>>> import numpy as np
>>> np.set_printoptions(suppress=True, linewidth=160)
>>> def tidy(a):
...     return np.round(a, 2) + 0
... 
>>> K = np.load("arr.npy")
>>> K
array([[1.  , 0.7 , 0.49, 0.34, 0.24, 0.17, 0.12, 0.08, 0.06, 0.04, 0.03, 0.02],
       [0.7 , 1.  , 0.7 , 0.49, 0.34, 0.24, 0.17, 0.12, 0.08, 0.06, 0.04, 0.03],
       [0.49, 0.7 , 1.  , 0.7 , 0.49, 0.34, 0.24, 0.17, 0.12, 0.08, 0.06, 0.04],
       [0.34, 0.49, 0.7 , 1.  , 0.7 , 0.49, 0.34, 0.24, 0.17, 0.12, 0.08, 0.06],
       [0.24, 0.34, 0.49, 0.7 , 1.  , 0.7 , 0.49, 0.34, 0.24, 0.17, 0.12, 0.08],
       [0.17, 0.24, 0.34, 0.49, 0.7 , 1.  , 0.7 , 0.49, 0.34, 0.24, 0.17, 0.12],
       [0.12, 0.17, 0.24, 0.34, 0.49, 0.7 , 1.  , 0.7 , 0.49, 0.34, 0.24, 0.17],
       [0.08, 0.12, 0.17, 0.24, 0.34, 0.49, 0.7 , 1.  , 0.7 , 0.49, 0.34, 0.24],
       [0.06, 0.08, 0.12, 0.17, 0.24, 0.34, 0.49, 0.7 , 1.  , 0.7 , 0.49, 0.34],
       [0.04, 0.06, 0.08, 0.12, 0.17, 0.24, 0.34, 0.49, 0.7 , 1.  , 0.7 , 0.49],
       [0.03, 0.04, 0.06, 0.08, 0.12, 0.17, 0.24, 0.34, 0.49, 0.7 , 1.  , 0.7 ],
       [0.02, 0.03, 0.04, 0.06, 0.08, 0.12, 0.17, 0.24, 0.34, 0.49, 0.7 , 1.  ]])
>>> vec = np.array([2, 0, 0, 2, 2, 1, 2, -1, -1, 1, 1, 2])
>>> rhs = K @ vec
>>> beta, lr = np.zeros(12), 1 / np.linalg.norm(K, 2) ** 2
>>> for i in range(15):
...     beta -= lr * K.T @ (K @ beta - rhs)
...     if i % 5 == 0: print(i, round(np.linalg.norm(K @ beta - rhs), 2))
... 
0 2.8
5 2.06
10 1.74
>>> tidy(beta)
array([0.88, 0.91, 1.05, 1.33, 1.4 , 1.17, 0.76, 0.26, 0.19, 0.55, 0.93, 1.07])
>>> low = np.linalg.cholesky(K)
>>> tidy(np.prod(np.diag(low)) ** 2), tidy(np.linalg.det(K))
(np.float64(0.0), np.float64(0.0))
>>> tidy(low @ low.T)
array([[1.  , 0.7 , 0.49, 0.34, 0.24, 0.17, 0.12, 0.08, 0.06, 0.04, 0.03, 0.02],
       [0.7 , 1.  , 0.7 , 0.49, 0.34, 0.24, 0.17, 0.12, 0.08, 0.06, 0.04, 0.03],
       [0.49, 0.7 , 1.  , 0.7 , 0.49, 0.34, 0.24, 0.17, 0.12, 0.08, 0.06, 0.04],
       [0.34, 0.49, 0.7 , 1.  , 0.7 , 0.49, 0.34, 0.24, 0.17, 0.12, 0.08, 0.06],
       [0.24, 0.34, 0.49, 0.7 , 1.  , 0.7 , 0.49, 0.34, 0.24, 0.17, 0.12, 0.08],
       [0.17, 0.24, 0.34, 0.49, 0.7 , 1.  , 0.7 , 0.49, 0.34, 0.24, 0.17, 0.12],
       [0.12, 0.17, 0.24, 0.34, 0.49, 0.7 , 1.  , 0.7 , 0.49, 0.34, 0.24, 0.17],
       [0.08, 0.12, 0.17, 0.24, 0.34, 0.49, 0.7 , 1.  , 0.7 , 0.49, 0.34, 0.24],
       [0.06, 0.08, 0.12, 0.17, 0.24, 0.34, 0.49, 0.7 , 1.  , 0.7 , 0.49, 0.34],
       [0.04, 0.06, 0.08, 0.12, 0.17, 0.24, 0.34, 0.49, 0.7 , 1.  , 0.7 , 0.49],
       [0.03, 0.04, 0.06, 0.08, 0.12, 0.17, 0.24, 0.34, 0.49, 0.7 , 1.  , 0.7 ],
       [0.02, 0.03, 0.04, 0.06, 0.08, 0.12, 0.17, 0.24, 0.34, 0.49, 0.7 , 1.  ]])
>>> tidy(low)
array([[1.  , 0.  , 0.  , 0.  , 0.  , 0.  , 0.  , 0.  , 0.  , 0.  , 0.  , 0.  ],
       [0.7 , 0.71, 0.  , 0.  , 0.  , 0.  , 0.  , 0.  , 0.  , 0.  , 0.  , 0.  ],
       [0.49, 0.5 , 0.71, 0.  , 0.  , 0.  , 0.  , 0.  , 0.  , 0.  , 0.  , 0.  ],
       [0.34, 0.35, 0.5 , 0.71, 0.  , 0.  , 0.  , 0.  , 0.  , 0.  , 0.  , 0.  ],
       [0.24, 0.24, 0.35, 0.5 , 0.71, 0.  , 0.  , 0.  , 0.  , 0.  , 0.  , 0.  ],
       [0.17, 0.17, 0.24, 0.35, 0.5 , 0.71, 0.  , 0.  , 0.  , 0.  , 0.  , 0.  ],
       [0.12, 0.12, 0.17, 0.24, 0.35, 0.5 , 0.71, 0.  , 0.  , 0.  , 0.  , 0.  ],
       [0.08, 0.09, 0.12, 0.17, 0.24, 0.35, 0.5 , 0.71, 0.  , 0.  , 0.  , 0.  ],
       [0.06, 0.05, 0.09, 0.12, 0.17, 0.24, 0.35, 0.5 , 0.71, 0.  , 0.  , 0.  ],
       [0.04, 0.04, 0.05, 0.09, 0.12, 0.17, 0.24, 0.35, 0.5 , 0.71, 0.  , 0.  ],
       [0.03, 0.03, 0.04, 0.05, 0.09, 0.12, 0.17, 0.24, 0.35, 0.5 , 0.71, 0.  ],
       [0.02, 0.02, 0.03, 0.04, 0.05, 0.09, 0.12, 0.17, 0.24, 0.35, 0.5 , 0.71]])
